$ python3 -q
>>> import numpy as np
>>> import numpy.linalg as la
>>> np.set_printoptions(precision=3, suppress=True, linewidth=120)
>>> mat = np.load("out15.npy")
>>> mat
array([[ -1.7,   0.6,  -0.4,   1.8,   0.6,   1.1,  -1.1,  -0.1,   1. ],
       [  0.4,  -0.6,  -1. ,   0.9,  -1.3,  -1.4,   0.7,  -1.4,  -0.4],
       [ -2. ,  -0.2,   0.2,  -0.5,   0.1,   1. ,   0. ,  -0.4,   0.5],
       [  1.2,   0.3,  -1.6,   2.2,  -0.3,   0.6,   0.2,   0.3,  -1.1],
       [ -0.3,  -1.4,   1.1,  -2.1,   0.5,   0.1,  -1.6,   1.8,  -0.8],
       [ -0.5,   0.9,  -0.5,  -0.9,  -0.2,  -0.4,   0.1,   1.3,   0.4],
       [  0.9,   1.8,   1.1,   0. ,   0.6,   0.7,   0.1,   0.5,   0.3],
       [  0.9,  -0.9,  -0.3,  -0.9,   0.9,   0.5,  -0.9,   0.6,   1.1],
       [  1.4,   0. ,  -0.2,   0.2,   0.8,  -2.3,   0.4,  -1.5,  -0.3],
       [ -1.9,  -0.6,  -1.1,  -0.2,   1.2,  -1.1,   0.5,  -0.6,   0. ],
       [  1.1,   0.4,  -0.1,   0.8,   2.3,  -0.4,  -1.3,  -1.2,  -1.5],
       [  0.6,  -0.1,  -2.9,  -3. ,   2.2,   1.2,   0.3,  -0.1,  -0.5],
       [  0.6,  -1.5,   1. ,  -0.4,   0.9,  -0.6,   0. ,   0.1,  -0.2],
       [  0.9,  -0.7,  -0.3,   0.8,  -1. ,  -1. ,   0. ,  -0.1,   1.4],
       [ -0.9,   0.9,   0.4,  -0.4,  -2.3,   1.2,   0.3,   0.3,   1.2],
       [  0.5,   0.7,  -0.1,  -0.4,   0.1,   0.4,  -1.9,   0. ,   0. ],
       [ -0.1,   0.6,  -0.4,   0. ,   0.4,   0.8,   0.7,   1.9,   0. ],
       [  1.2,   0. ,   0. ,  -1.6,   0.2,  -0.3,   1.4,   0.7,  -1.4],
       [  0. ,   0.4,   0.4,   0.3,  -1. ,  -0.5,   0.9,   0.7,   1. ],
       [  0. ,  -2. , -14. ,   1. ,  -3. ,  12. ,  11. ,   6. , -10. ],
       [ -0.7,  -0.2,  -1.1,  -1.2,  -1.2,   1.1,  -0.4,   1.6,  -0.2],
       [ -1.4,   2.4,  -0.4,  -0.4,  -0.6,  -1. ,  -1. ,  -0.2,   1.8],
       [  0. ,   1. ,   0. ,  -0.7,  -1.7,  -1. ,   0.2,  -0.1,  -2.1],
       [ -0.4,   0.5,   0.1,   1.3,   2.1,   0.4,  -0.1,   0.8,   0.8],
       [ -2. ,   0.2,  -0.2,   0. ,  -0.7,  -1.2,  -0.2,   0.4,   2.2],
       [ -1.1,   0.1,  -2.1,  -0.8,  -1.2,   1. ,   1.1,  -1.6,  -0.1],
       [ -0.2,  -0.3,  -1.3,   1.2,  -0.6,   1. ,   0.8,   1. ,   0.8],
       [  0.1,   0.1,  -2.6,   0.5,  -1.4,  -0.9,  -1.4,   0.7,  -1.8],
       [ -0.2,   0.3,   0.2,   0.4,   1.5,  -0.3,   1.5,  -0.3,  -2.1],
       [  2. ,   0.5,   1.1,   0.3,  -0.6,  -0.7,   0.1,  -0.2,   1.4],
       [  0.7,   0.4,   1. ,  -1.6,  -0.5,  -0.3,   0.5,  -1.1,  -0.7],
       [  1.3,   0.1,  -1.1,   0.3,  -0.5,   0.9,   0.7,   0.2,  -2.6],
       [ -0.4,   0.8,   0.2,  -1.6,   1. ,  -0.5,  -0.1,   0.9,  -0.5],
       [ -0.3,   1.4,  -1.2,  -1.1,  -1.3,  -0.2,  -1.4,  -0.7,   0.3],
       [ -0.1,  -0.3,  -0.8,   1.8,   0.2,  -1.2,   0. ,  -1.1,  -1.1],
       [ -0.4,  -0.6,   1.7,  -0.4,  -0.9,   1.6,   0.7,   0.6,  -0.4]])
>>> U, sv, VT = la.svd(mat, full_matrices=False)
>>> np.cumsum(sv ** 2) / np.sum(sv ** 2)
array([0.702, 0.769, 0.825, 0.868, 0.91 , 0.938, 0.96 , 0.982, 1.   ])
>>> np.round(U.T @ U, 3) + 0
array([[1., 0., 0., 0., 0., 0., 0., 0., 0.],
       [0., 1., 0., 0., 0., 0., 0., 0., 0.],
       [0., 0., 1., 0., 0., 0., 0., 0., 0.],
       [0., 0., 0., 1., 0., 0., 0., 0., 0.],
       [0., 0., 0., 0., 1., 0., 0., 0., 0.],
       [0., 0., 0., 0., 0., 1., 0., 0., 0.],
       [0., 0., 0., 0., 0., 0., 1., 0., 0.],
       [0., 0., 0., 0., 0., 0., 0., 1., 0.],
       [0., 0., 0., 0., 0., 0., 0., 0., 1.]])
>>> np.abs(VT[0])
array([0.003, 0.081, 0.57 , 0.034, 0.121, 0.482, 0.437, 0.238, 0.416])
>>> np.round(U.T @ mat @ VT.T, 3) + 0
array([[25.549,  0.   ,  0.   ,  0.   ,  0.   ,  0.   ,  0.   ,  0.   ,  0.   ],
       [ 0.   ,  7.911,  0.   ,  0.   ,  0.   ,  0.   ,  0.   ,  0.   ,  0.   ],
       [ 0.   ,  0.   ,  7.22 ,  0.   ,  0.   ,  0.   ,  0.   ,  0.   ,  0.   ],
       [ 0.   ,  0.   ,  0.   ,  6.329,  0.   ,  0.   ,  0.   ,  0.   ,  0.   ],
       [ 0.   ,  0.   ,  0.   ,  0.   ,  6.183,  0.   ,  0.   ,  0.   ,  0.   ],
       [ 0.   ,  0.   ,  0.   ,  0.   ,  0.   ,  5.124,  0.   ,  0.   ,  0.   ],
       [ 0.   ,  0.   ,  0.   ,  0.   ,  0.   ,  0.   ,  4.553,  0.   ,  0.   ],
       [ 0.   ,  0.   ,  0.   ,  0.   ,  0.   ,  0.   ,  0.   ,  4.541,  0.   ],
       [ 0.   ,  0.   ,  0.   ,  0.   ,  0.   ,  0.   ,  0.   ,  0.   ,  4.057]])
>>> np.abs(U[:, 0]).round(6).argmax()
np.int64(19)
>>> sv / sv[0]
array([1.   , 0.31 , 0.283, 0.248, 0.242, 0.201, 0.178, 0.178, 0.159])
